$ python -q
>>> import numpy as np
>>> np.set_printoptions(suppress=True, linewidth=140)
>>> tidy = lambda a: np.round(a, 2) + 0
>>> mat = np.load("a.npy")
>>> tidy(mat)
array([[ -6.73,   0.68,   3.44,  -2.16, -10.73,  -0.02,  -1.19,  -0.79,   4.1 ,  -8.31,  -3.17,  -9.48],
       [  2.45,   5.69,   8.12,   3.68,  -1.55,   1.36,   4.1 ,   7.44,   6.05,  -3.6 ,   0.37,   0.55],
       [  3.64,   4.27,   7.2 ,  -0.88,  -0.36,  -0.93,   0.89,   4.14,   1.8 ,  -4.84,  -4.51,  -2.01],
       [ -5.69,  -1.09,   6.83,  -0.64,  -9.69,  -2.11,   0.02,  -1.8 ,  -1.14,  -3.95,  -6.31,  -8.61],
       [ -1.83,  -1.47,   2.21,  -2.47,  -5.83,  -1.48,  -1.6 ,   1.14,  -0.7 ,  -5.38,  -4.21,  -6.18],
       [  1.61,   2.45,   9.41,  -0.16,  -2.39,  -2.33,   1.32,   1.76,  -1.38,  -2.63,  -6.95,  -3.57],
       [ -4.54,   3.41,   6.69,   0.11,  -8.54,   0.49,   1.06,   1.19,   5.53,  -6.98,  -2.58,  -6.85],
       [  7.66,   7.22,  10.83,   7.77,   3.66,   1.7 ,   7.45,  12.22,   5.52,   0.63,   2.27,   6.72],
       [  5.31,   6.97,  11.21,   5.64,   1.31,   0.93,   5.99,   9.  ,   4.95,  -1.03,  -0.22,   3.34],
       [  2.45,   6.56,   8.29,   2.12,  -1.55,   1.15,   3.2 ,   6.35,   6.44,  -5.1 ,  -0.85,  -0.63],
       [  4.76,   0.23,   4.67,   2.05,   0.76,  -0.97,   2.09,   7.15,  -1.22,  -0.66,  -1.66,   1.36],
       [  2.41,   3.44,   7.17,   7.59,  -1.59,   2.09,   6.28,  10.44,   5.44,  -0.07,   3.92,   3.6 ],
       [ -1.09,  -1.06,   5.73,   1.71,  -5.09,  -1.39,   1.62,   3.02,  -1.29,  -1.48,  -3.26,  -3.32],
       [ -1.69,  -3.01,  -1.91,   0.33,  -5.69,   0.65,  -0.42,   5.52,   1.75,  -4.52,   1.84,  -2.99],
       [  6.08,   7.23,  10.43,   8.25,   2.08,   2.32,   7.67,  12.15,   6.91,   0.08,   3.37,   6.11],
       [  4.6 ,   1.77,   7.29,   5.11,   0.6 ,  -0.15,   4.57,   8.65,   0.5 ,   0.91,  -0.11,   3.05],
       [  2.13,   2.54,   4.99,   5.03,  -1.87,   1.67,   4.24,   9.15,   4.77,  -1.86,   2.92,   1.93],
       [  1.59,  -2.9 ,   1.79,   0.59,  -2.41,  -1.41,   0.32,   5.01,  -2.68,  -1.41,  -1.95,  -1.46],
       [ -1.04,   1.45,   2.68,  -0.62,  -5.04,   0.46,   0.03,   3.9 ,   3.81,  -6.31,  -0.96,  -4.1 ],
       [  2.04,   4.06,   8.95,   3.39,  -1.96,   0.05,   3.8 ,   5.87,   2.97,  -2.13,  -1.79,  -0.29],
       [ -1.97,   2.44,   6.61,   6.99,  -5.97,   2.26,   5.54,   7.88,   6.3 ,  -1.5 ,   3.73,   0.18],
       [  4.29,   3.2 ,   5.87,   5.05,   0.29,   1.29,   4.51,   9.86,   3.95,  -1.15,   2.22,   3.26],
       [  3.93,   1.53,   8.19,   4.51,  -0.07,  -0.83,   4.22,   7.18,  -0.58,   0.98,  -1.73,   1.88],
       [ -7.76,  -6.5 ,  -1.05,  -1.76, -11.76,  -1.5 ,  -2.32,  -0.93,  -2.21,  -4.61,  -2.79,  -9.29],
       [  3.5 ,   5.78,   8.27,   5.82,  -0.5 ,   1.99,   5.56,   9.67,   6.6 ,  -2.05,   2.37,   2.89],
       [  2.23,   2.03,   3.55,  -0.66,  -1.77,  -0.14,   0.3 ,   5.07,   2.32,  -5.16,  -1.87,  -2.05],
       [  2.35,   6.75,   7.38,   4.94,  -1.65,   2.77,   4.95,   9.33,   8.94,  -4.22,   3.14,   1.73],
       [ -1.44,  -0.35,   6.14,   3.65,  -5.44,  -0.4 ,   3.  ,   4.51,   0.57,  -0.97,  -1.16,  -2.13],
       [ -2.71,  -2.98,   0.27,  -1.49,  -6.71,  -0.89,  -1.39,   2.17,  -0.42,  -4.86,  -2.13,  -5.66],
       [  2.73,   8.08,   9.79,   4.04,  -1.27,   1.97,   4.81,   7.76,   8.29,  -4.51,   0.59,   0.78],
       [  4.43,   2.06,   1.93,  -2.61,   0.43,  -0.47,  -1.07,   5.44,   1.63,  -6.17,  -2.5 ,  -1.61],
       [ -0.27,   0.22,   6.98,   5.33,  -4.27,  -0.01,   4.31,   6.17,   0.99,   0.31,  -0.03,  -0.2 ],
       [  0.53,   1.74,   6.2 ,   2.7 ,  -3.47,   0.03,   2.7 ,   5.38,   2.2 ,  -2.46,  -1.07,  -1.35],
       [  2.22,   2.08,   7.38,  14.5 ,  -1.78,   3.95,  10.65,  15.55,   6.77,   4.83,  10.02,   8.62],
       [  1.2 ,   2.24,   7.43,   3.15,  -2.8 ,  -0.19,   3.23,   5.51,   1.81,  -1.78,  -1.59,  -0.81],
       [ -2.43,  -2.01,   2.39,   4.05,  -6.43,   0.75,   2.6 ,   6.07,   1.91,  -1.56,   2.09,  -1.67],
       [  2.47,   4.04,   5.62,   0.03,  -1.53,   0.22,   1.23,   5.27,   3.83,  -5.38,  -1.97,  -1.73],
       [ -1.11,   4.09,   8.9 ,   3.21,  -5.11,   0.5 ,   3.55,   4.3 ,   4.54,  -3.49,  -1.55,  -2.6 ],
       [ -6.49,  -4.38,   5.96,   0.4 , -10.49,  -2.96,   0.19,  -2.01,  -4.43,  -1.34,  -6.41,  -8.39],
       [ -0.6 ,  -4.52,   0.27,  -0.97,  -4.6 ,  -1.84,  -1.15,   3.  ,  -3.52,  -2.46,  -2.83,  -3.91],
       [  2.85,   6.04,   9.43,   3.03,  -1.15,   0.63,   3.88,   6.4 ,   4.97,  -3.46,  -1.45,   0.02],
       [  2.83,   4.48,   4.48,   3.28,  -1.17,   2.16,   3.29,   9.04,   6.87,  -4.42,   2.79,   1.34],
       [  0.24,  -1.94,   4.08,   4.06,  -3.76,  -0.4 ,   2.91,   6.29,  -0.73,   0.24,   0.12,  -0.24],
       [ -0.49,  -5.21,  -1.64,  -3.42,  -4.49,  -2.29,  -3.05,   1.88,  -4.25,  -4.08,  -3.91,  -5.28],
       [ -2.75,  -2.68,   0.3 ,  -5.64,  -6.75,  -2.32,  -4.07,  -1.26,  -2.04,  -7.35,  -6.26,  -8.86]])
>>> # null space of dimension 7
>>> U, s, VT = np.linalg.svd(mat)
>>> evecs = VT[:(s > 1e-8).sum()]
>>> rng = np.random.default_rng(84)
>>> x = mat[32] + -2 * mat[23] + rng.integers(2) * np.eye(12)[5]
>>> tidy(x)
array([16.05, 14.75,  8.3 ,  6.23, 20.05,  4.04,  7.35,  7.24,  6.63,  6.76,  4.52, 17.24])
>>> tidy(evecs.T @ evecs)
array([[ 0.42,  0.06,  0.04, -0.1 ,  0.31, -0.06, -0.04,  0.28, -0.1 , -0.08, -0.11,  0.15],
       [ 0.06,  0.46,  0.23, -0.05,  0.18,  0.08,  0.05, -0.16,  0.32, -0.1 , -0.03,  0.05],
       [ 0.04,  0.23,  0.64,  0.17, -0.09, -0.08,  0.21,  0.04,  0.  ,  0.05, -0.28, -0.06],
       [-0.1 , -0.05,  0.17,  0.33, -0.12,  0.04,  0.22,  0.14,  0.02,  0.23,  0.16,  0.13],
       [ 0.31,  0.18, -0.09, -0.12,  0.49,  0.  , -0.05, -0.1 , -0.03,  0.12, -0.01,  0.27],
       [-0.06,  0.08, -0.08,  0.04,  0.  ,  0.09,  0.03,  0.  ,  0.18, -0.02,  0.16,  0.05],
       [-0.04,  0.05,  0.21,  0.22, -0.05,  0.03,  0.18,  0.09,  0.05,  0.14,  0.06,  0.09],
       [ 0.28, -0.16,  0.04,  0.14, -0.1 ,  0.  ,  0.09,  0.73,  0.01, -0.21,  0.09,  0.05],
       [-0.1 ,  0.32,  0.  ,  0.02, -0.03,  0.18,  0.05,  0.01,  0.49, -0.22,  0.23,  0.01],
       [-0.08, -0.1 ,  0.05,  0.23,  0.12, -0.02,  0.14, -0.21, -0.22,  0.48,  0.07,  0.22],
       [-0.11, -0.03, -0.28,  0.16, -0.01,  0.16,  0.06,  0.09,  0.23,  0.07,  0.4 ,  0.17],
       [ 0.15,  0.05, -0.06,  0.13,  0.27,  0.05,  0.09,  0.05,  0.01,  0.22,  0.17,  0.29]])
>>> tidy(np.diag(evecs.T @ evecs))
array([0.42, 0.46, 0.64, 0.33, 0.49, 0.09, 0.18, 0.73, 0.49, 0.48, 0.4 , 0.29])
>>> np.linalg.matrix_rank(np.vstack([mat, x]))
np.int64(6)
>>> np.allclose(evecs.T @ evecs @ x, x)
False
